$ python -q
>>> import numpy as np
>>> import numpy.linalg as la
>>> np.set_printoptions(suppress=True, linewidth=140)
>>> mat = np.array([[1.3, 0.4, -1.1, 0.8],
...     [-0.4, -0.4, 0.5, 1.6],
...     [0.6, -0.6, 0.7, 0.4],
...     [-0.2, 0.4, 1.3, 0.6],
...     [-1.6, 0.8, -1.8, -1.0],
...     [-0.7, -0.3, 0.2, 0.6],
...     [0.9, 0.6, 1.2, -0.2]])
>>> mat
array([[ 1.3,  0.4, -1.1,  0.8],
       [-0.4, -0.4,  0.5,  1.6],
       [ 0.6, -0.6,  0.7,  0.4],
       [-0.2,  0.4,  1.3,  0.6],
       [-1.6,  0.8, -1.8, -1. ],
       [-0.7, -0.3,  0.2,  0.6],
       [ 0.9,  0.6,  1.2, -0.2]])
>>> Q, evecs = la.qr(mat[:, :3])[0], la.qr(mat[:, 3:])[0]
>>> sig = la.svd(Q.T @ evecs, compute_uv=False)
>>> sig.round(2)
array([0.55])
>>> np.round(la.norm(Q @ Q.T - evecs @ evecs.T, 2), 2)
np.float64(1.0)
>>> hat = mat @ la.solve(mat.T @ mat, mat.T)
>>> np.round(np.diag(hat), 2)
array([0.95, 0.64, 0.24, 0.59, 0.77, 0.22, 0.6 ])
>>> np.trace(hat)
np.float64(4.0)
>>> arr = np.loadtxt("out12.csv", delimiter=",")
>>> arr
array([[0., 0., 5., 0., 4., 2., 0., 5., 0., 0., 0., 0.],
       [0., 0., 0., 0., 1., 0., 0., 0., 0., 0., 1., 0.],
       [0., 0., 0., 0., 0., 0., 0., 0., 0., 0., 0., 3.],
       [0., 0., 4., 0., 1., 0., 0., 0., 0., 0., 0., 0.]])
>>> x0 = np.array([6, -5, 9, 6, 9, 6, 2, 3, -9, -9, -9, 8])
>>> np.einsum("ij,j->i", arr, x0)
array([108.,   0.,  24.,  45.])
>>> la.norm(arr @ x0) <= la.norm(arr, 2) * la.norm(x0) + 1e-9
np.True_
>>> arr @ np.eye(12)[5]
array([2., 0., 0., 0.])
>>> arr @ (2 * x0)
array([216.,   0.,  48.,  90.])
>>> arr * x0
array([[ 0., -0., 45.,  0., 36., 12.,  0., 15., -0., -0., -0.,  0.],
       [ 0., -0.,  0.,  0.,  9.,  0.,  0.,  0., -0., -0., -9.,  0.],
       [ 0., -0.,  0.,  0.,  0.,  0.,  0.,  0., -0., -0., -0., 24.],
       [ 0., -0., 36.,  0.,  9.,  0.,  0.,  0., -0., -0., -0.,  0.]])
>>> Y = np.array([[2, 0],
...     [-2, 0],
...     [-2, 1],
...     [1, -1],
...     [-2, -2],
...     [-2, -1],
...     [0, 0],
...     [2, 0],
...     [2, 2],
...     [1, 0],
...     [-1, 1],
...     [-2, 0]])
>>> np.einsum("ik,kj->ji", arr, Y)
array([[-12.,  -3.,  -6., -10.],
       [ -5.,  -1.,   0.,   2.]])
>>> np.vstack([arr, Y.T]).shape
(6, 12)
>>> arr @ Y
array([[-12.,  -5.],
       [ -3.,  -1.],
       [ -6.,   0.],
       [-10.,   2.]])
>>> np.einsum("ij->j", arr)
array([0., 0., 9., 0., 6., 2., 0., 5., 0., 0., 1., 3.])
>>> la.matrix_rank(np.vstack([arr, Y.T]))
np.int64(6)
